% ipython --no-banner

In [1]: import numpy as np

In [2]: np.set_printoptions(precision=2, suppress=True, linewidth=140, legacy="1.25")

In [3]: tidy = lambda a: np.round(a, 2) + 0

In [4]: other = np.array([[0.1], [-0.4], [-0.7], [0.3], [-0.2]])

In [5]: C = np.array([[-0.2, -1.6, 1.0, 2.4, -0.2, -0.3, 0.5, -0.4]])

In [6]: F = other @ C

In [7]: tidy(F)
Out[7]: 
array([[-0.02, -0.16,  0.1 ,  0.24, -0.02, -0.03,  0.05, -0.04],
       [ 0.08,  0.64, -0.4 , -0.96,  0.08,  0.12, -0.2 ,  0.16],
       [ 0.14,  1.12, -0.7 , -1.68,  0.14,  0.21, -0.35,  0.28],
       [-0.06, -0.48,  0.3 ,  0.72, -0.06, -0.09,  0.15, -0.12],
       [ 0.04,  0.32, -0.2 , -0.48,  0.04,  0.06, -0.1 ,  0.08]])

In [8]: t = np.radians(120)

In [9]: Rm = np.eye(8)

In [10]: Rm[5, 5] = Rm[1, 1] = np.cos(t)

In [11]: Rm[5, 1], Rm[1, 5] = -np.sin(t), np.sin(t)

In [12]: tidy(Rm)
Out[12]: 
array([[ 1.  ,  0.  ,  0.  ,  0.  ,  0.  ,  0.  ,  0.  ,  0.  ],
       [ 0.  , -0.5 ,  0.  ,  0.  ,  0.  ,  0.87,  0.  ,  0.  ],
       [ 0.  ,  0.  ,  1.  ,  0.  ,  0.  ,  0.  ,  0.  ,  0.  ],
       [ 0.  ,  0.  ,  0.  ,  1.  ,  0.  ,  0.  ,  0.  ,  0.  ],
       [ 0.  ,  0.  ,  0.  ,  0.  ,  1.  ,  0.  ,  0.  ,  0.  ],
       [ 0.  , -0.87,  0.  ,  0.  ,  0.  , -0.5 ,  0.  ,  0.  ],
       [ 0.  ,  0.  ,  0.  ,  0.  ,  0.  ,  0.  ,  1.  ,  0.  ],
       [ 0.  ,  0.  ,  0.  ,  0.  ,  0.  ,  0.  ,  0.  ,  1.  ]])

In [13]: other = F @ Rm.T

In [14]: tidy(np.linalg.svd(F, compute_uv=False)), tidy(np.linalg.svd(other, compute_uv=False))
Out[14]: (array([2.8, 0. , 0. , 0. , 0. ]), array([2.8, 0. , 0. , 0. , 0. ]))

In [15]: tidy(other)
Out[15]: 
array([[-0.02,  0.05,  0.1 ,  0.24, -0.02,  0.15,  0.05, -0.04],
       [ 0.08, -0.22, -0.4 , -0.96,  0.08, -0.61, -0.2 ,  0.16],
       [ 0.14, -0.38, -0.7 , -1.68,  0.14, -1.07, -0.35,  0.28],
       [-0.06,  0.16,  0.3 ,  0.72, -0.06,  0.46,  0.15, -0.12],
       [ 0.04, -0.11, -0.2 , -0.48,  0.04, -0.31, -0.1 ,  0.08]])
